% python3 -q
>>> import numpy as np
>>> np.set_printoptions(precision=1, suppress=True, linewidth=200, floatmode="fixed")
>>> data = np.load("x.npy")
>>> data
array([[-4, -3, -3,  1, -5],
       [-3,  0,  4, -6,  4],
       [-3,  4,  6,  0,  2],
       [ 1, -6,  0,  0,  2],
       [-5,  4,  2,  2,  0]])
>>> other = np.array([[9, -1, 8], [-6, 1, -4], [-7, 2, -4], [8, -9, -4], [8, -9, -3]])
>>> other.T @ data.T
array([[-29, -71, -77,  61, -67],
       [ 31,  29,   1, -25,  -5],
       [  3, -28, -70,  26, -72]])
>>> data @ other
array([[-29,  31,   3],
       [-71,  29, -28],
       [-77,   1, -70],
       [ 61, -25,  26],
       [-67,  -5, -72]])
>>> np.einsum("ik,kj->ij", data, other)
array([[-29,  31,   3],
       [-71,  29, -28],
       [-77,   1, -70],
       [ 61, -25,  26],
       [-67,  -5, -72]])
>>> np.vstack([data, other.T]).shape
(8, 5)
>>> W1 = np.array([[4, 4, -3, 0, -2],
...     [-2, 1, 0, 4, 1],
...     [5, -2, 1, -1, 5],
...     [-2, -3, -4, -5, 4],
...     [-4, -5, -4, 1, 4]])
>>> c = np.array([0, 2, 4, 5, 4])
>>> H = np.maximum(data @ W1 + c, 0)
>>> (H > 0).astype(int)
array([[0, 1, 1, 0, 0],
       [1, 0, 1, 1, 1],
       [1, 0, 1, 1, 1],
       [1, 0, 0, 0, 1],
       [0, 0, 1, 1, 1]])
>>> np.linalg.matrix_rank(H)
np.int64(5)
>>> Z = np.array([[0, 1], [3, 3], [2, 3], [2, 1], [0, 3]])
>>> H @ Z
array([[ 91, 120],
       [120, 180],
       [ 56, 208],
       [  0,  20],
       [ 44, 156]])
>>> vec = np.array([0, 1, 1, 3, 1])
>>> data @ (2 * vec)
array([-16, -20,  24,  -8,  24])
>>> data @ vec
array([ -8, -10,  12,  -4,  12])
>>> data @ np.eye(5)[3]
array([ 1.0, -6.0,  0.0,  0.0,  2.0])
>>> np.sign((data @ vec).round(6))
array([-1, -1,  1, -1,  1])
>>> (data @ vec).argmax()
np.int64(2)
>>> E = np.load("out11.npy")
>>> E
array([[ 0.0, -1.0, -1.0,  0.0,  0.0, -1.0],
       [-1.0,  0.0, -1.0,  0.0,  0.0, -1.0],
       [-1.0, -1.0,  0.0,  0.0,  0.0, -1.0],
       [ 0.0,  0.0,  0.0,  0.0, -1.0,  0.0],
       [ 0.0,  0.0,  0.0, -1.0,  0.0,  0.0],
       [-1.0, -1.0, -1.0,  0.0,  0.0,  0.0]])
>>> # equal to its transpose
>>> np.all(np.linalg.eigvalsh(E) > 0)
np.False_
>>> A = np.load("block4.npy")
>>> A
array([[  1,  -3,   9, -27],
       [  1,  -2,   4,  -8],
       [  1,  -1,   1,  -1],
       [  1,   0,   0,   0],
       [  1,   1,   1,   1],
       [  1,   2,   4,   8],
       [  1,   3,   9,  27],
       [  1,   4,  16,  64],
       [  1,   5,  25, 125],
       [  1,   6,  36, 216],
       [  1,   7,  49, 343],
       [  1,   8,  64, 512],
       [  1,   9,  81, 729]])
>>> # column 3 dominates
>>> vec = np.array([-3, -3, 2, -3])
>>> y = A @ vec
>>> np.linalg.solve(A.T @ A, A.T @ y)
array([-3.0, -3.0,  2.0, -3.0])
>>> try:
...     np.linalg.solve(A, y)
... except np.linalg.LinAlgError as e:
...     print(repr(e))
... 
LinAlgError('Last 2 dimensions of the array must be square')
>>> np.round(np.linalg.pinv(A) @ A, 1) + 0
array([[1.0, 0.0, 0.0, 0.0],
       [0.0, 1.0, 0.0, 0.0],
       [0.0, 0.0, 1.0, 0.0],
       [0.0, 0.0, 0.0, 1.0]])
>>> rng = np.random.default_rng(76533)
>>> y = y + 0.1 * rng.normal(size=13)
>>> y
array([  104.9,    35.0,     5.1,    -3.0,    -6.9,   -25.1,   -75.0,  -175.0,  -343.1,  -596.9,  -955.2, -1435.0, -2055.0])
>>> c, *_ = np.linalg.lstsq(A, y)
>>> c.round()
array([-3.0, -3.0,  2.0, -3.0])
>>> theta = np.radians(72)
>>> Rm = np.eye(4)
>>> Rm[0, 0] = Rm[1, 1] = np.cos(theta)
>>> Rm[0, 1], Rm[1, 0] = -np.sin(theta), np.sin(theta)
>>> Rm
array([[ 0.3, -1.0,  0.0,  0.0],
       [ 1.0,  0.3,  0.0,  0.0],
       [ 0.0,  0.0,  1.0,  0.0],
       [ 0.0,  0.0,  0.0,  1.0]])
>>> other = A @ Rm.T
>>> np.abs(other - A).max(axis=0)
array([9.3, 5.3, 0.0, 0.0])
>>> np.allclose(np.linalg.norm(A, axis=1), np.linalg.norm(other, axis=1))
True
>>> m1 = np.loadtxt("data.csv", delimiter=",")
>>> m1
array([[ 5.0,  3.0,  0.0,  0.0,  2.0,  0.0,  0.0, -2.0,  0.0],
       [-1.0, -5.0,  0.0,  0.0,  5.0,  0.0,  0.0, -3.0,  0.0],
       [ 0.0,  0.0, -2.0, -2.0,  0.0, -4.0, -1.0,  0.0,  5.0],
       [ 0.0,  0.0,  3.0, -1.0,  0.0,  2.0,  3.0,  0.0, -1.0],
       [-3.0,  0.0,  0.0,  0.0,  0.0,  0.0,  0.0, -5.0,  0.0],
       [ 0.0,  0.0, -1.0, -4.0,  0.0,  1.0,  4.0,  0.0,  0.0],
       [ 0.0,  0.0, -2.0, -4.0,  0.0, -3.0,  4.0,  0.0, -1.0],
       [ 1.0, -2.0,  0.0,  0.0, -4.0,  0.0,  0.0, -1.0,  0.0],
       [ 0.0,  0.0, -5.0,  0.0,  0.0, -2.0, -5.0,  0.0, -3.0]])
>>> # 2 blocks once reordered
>>> vec = np.array([2, 2, 1, 1, 2, 0, 0, 1, 2])
>>> y = m1 @ vec
>>> y
array([ 18.0,  -5.0,   6.0,   0.0, -11.0,  -5.0,  -8.0, -11.0, -11.0])
>>> np.round(np.linalg.solve(m1, -1 * y), 1) + 0
array([-2.0, -2.0, -1.0, -1.0, -2.0,  0.0,  0.0, -1.0, -2.0])
>>> O, Rm = np.linalg.qr(m1)
>>> np.round(O.T @ O, 1) + 0
array([[1.0, 0.0, 0.0, 0.0, 0.0, 0.0, 0.0, 0.0, 0.0],
       [0.0, 1.0, 0.0, 0.0, 0.0, 0.0, 0.0, 0.0, 0.0],
       [0.0, 0.0, 1.0, 0.0, 0.0, 0.0, 0.0, 0.0, 0.0],
       [0.0, 0.0, 0.0, 1.0, 0.0, 0.0, 0.0, 0.0, 0.0],
       [0.0, 0.0, 0.0, 0.0, 1.0, 0.0, 0.0, 0.0, 0.0],
       [0.0, 0.0, 0.0, 0.0, 0.0, 1.0, 0.0, 0.0, 0.0],
       [0.0, 0.0, 0.0, 0.0, 0.0, 0.0, 1.0, 0.0, 0.0],
       [0.0, 0.0, 0.0, 0.0, 0.0, 0.0, 0.0, 1.0, 0.0],
       [0.0, 0.0, 0.0, 0.0, 0.0, 0.0, 0.0, 0.0, 1.0]])
>>> round(float(abs(Rm[0, 0])), 1), np.round(np.linalg.norm(m1[:, 0]), 1)
(6.0, np.float64(6.0))
>>> O.shape, Rm.shape
((9, 9), (9, 9))
>>> np.allclose(Rm.T @ Rm, m1.T @ m1)
True
>>> np.round(O @ Rm, 1) + 0
array([[ 5.0,  3.0,  0.0,  0.0,  2.0,  0.0,  0.0, -2.0,  0.0],
       [-1.0, -5.0,  0.0,  0.0,  5.0,  0.0,  0.0, -3.0,  0.0],
       [ 0.0,  0.0, -2.0, -2.0,  0.0, -4.0, -1.0,  0.0,  5.0],
       [ 0.0,  0.0,  3.0, -1.0,  0.0,  2.0,  3.0,  0.0, -1.0],
       [-3.0,  0.0,  0.0,  0.0,  0.0,  0.0,  0.0, -5.0,  0.0],
       [ 0.0,  0.0, -1.0, -4.0,  0.0,  1.0,  4.0,  0.0,  0.0],
       [ 0.0,  0.0, -2.0, -4.0,  0.0, -3.0,  4.0,  0.0, -1.0],
       [ 1.0, -2.0,  0.0,  0.0, -4.0,  0.0,  0.0, -1.0,  0.0],
       [ 0.0,  0.0, -5.0,  0.0,  0.0, -2.0, -5.0,  0.0, -3.0]])
>>> other = np.array([[0, 0, -2, -2, 2],
...     [1, 2, -2, -1, 2],
...     [0, 0, -2, 2, 0],
...     [-2, -1, 0, -1, -2],
...     [-1, 0, -1, 1, -1]])
>>> W0 = np.triu(other, 1)
>>> W0
array([[ 0,  0, -2, -2,  2],
       [ 0,  0, -2, -1,  2],
       [ 0,  0,  0,  2,  0],
       [ 0,  0,  0,  0, -2],
       [ 0,  0,  0,  0,  0]])
>>> T = np.stack([W0, -2 * W0, W0[::-1]])
>>> np.linalg.matrix_rank(T.reshape(3, -1))
np.int64(2)
>>> T.sum(axis=0)
array([[ 0,  0,  2,  2, -2],
       [ 0,  0,  2,  1, -4],
       [ 0,  0,  0,  0,  0],
       [ 0,  0, -2, -1,  4],
       [ 0,  0, -2, -2,  2]])
>>> np.linalg.matrix_rank(T)
array([3, 3, 3])
>>> np.linalg.norm(T, axis=(1, 2))
array([ 5.4, 10.8,  5.4])
>>> mat = np.array([[3, 4, -3, 2, -3, 2, -1, -3, -1, 0, 5, -3, 1, -4, 4],
...     [-4, -1, 5, 0, -5, -1, 0, -2, -1, 5, 5, 0, 0, -3, -5],
...     [-5, 2, 5, 4, -3, 1, -3, 2, -5, 0, 5, -5, -3, 1, -4],
...     [0, 2, 2, 1, -2, 1, 5, -5, 5, 1, -5, 0, -1, 0, -1],
...     [2, 4, 3, 4, -3, -4, -3, 3, -5, 2, 2, 4, -4, 5, 5],
...     [-2, -2, 0, 1, 1, -1, 1, 3, -5, -3, 2, -1, -5, -5, 4],
...     [3, 2, -4, 3, 3, 0, -5, -2, 2, 0, -3, -4, 4, 2, -1]]) * (rng.random((7, 15)) < 0.3)
>>> mat
array([[ 0,  4,  0,  0,  0,  0, -1,  0,  0,  0,  0,  0,  0,  0,  0],
       [-4, -1,  0,  0,  0,  0,  0,  0,  0,  5,  0,  0,  0,  0, -5],
       [ 0,  0,  5,  4,  0,  1,  0,  0,  0,  0,  0,  0, -3,  0,  0],
       [ 0,  2,  0,  0,  0,  1,  0, -5,  0,  0,  0,  0,  0,  0,  0],
       [ 2,  4,  3,  0,  0,  0, -3,  0, -5,  0,  0,  0,  0,  5,  0],
       [-2,  0,  0,  1,  0,  0,  0,  0,  0,  0,  0,  0,  0,  0,  4],
       [ 0,  0,  0,  0,  3,  0,  0, -2,  2,  0,  0,  0,  0,  0,  0]])
>>> # column 11 repeats column 10
>>> round(np.linalg.norm(mat, 1), 1), np.round(np.linalg.norm(mat, np.inf), 1)
(np.float64(11.0), np.float64(22.0))
>>> np.linalg.norm(mat, axis=1).argmax()
np.int64(4)
>>> mat[0] @ mat[6]
np.int64(0)
>>> round(np.linalg.norm(mat, 2), 1)
np.float64(10.2)
>>> np.round(np.linalg.norm(mat, "nuc"), 1)
np.float64(41.6)
>>> round(np.linalg.norm(mat[0], 1), 1), np.round(np.linalg.norm(mat[0], np.inf), 1)
(np.float64(5.0), np.float64(4.0))
>>> np.linalg.norm(mat, axis=0)
array([4.9, 6.1, 5.8, 4.1, 3.0, 1.4, 3.2, 5.4, 5.4, 5.0, 0.0, 0.0, 3.0, 5.0, 6.4])
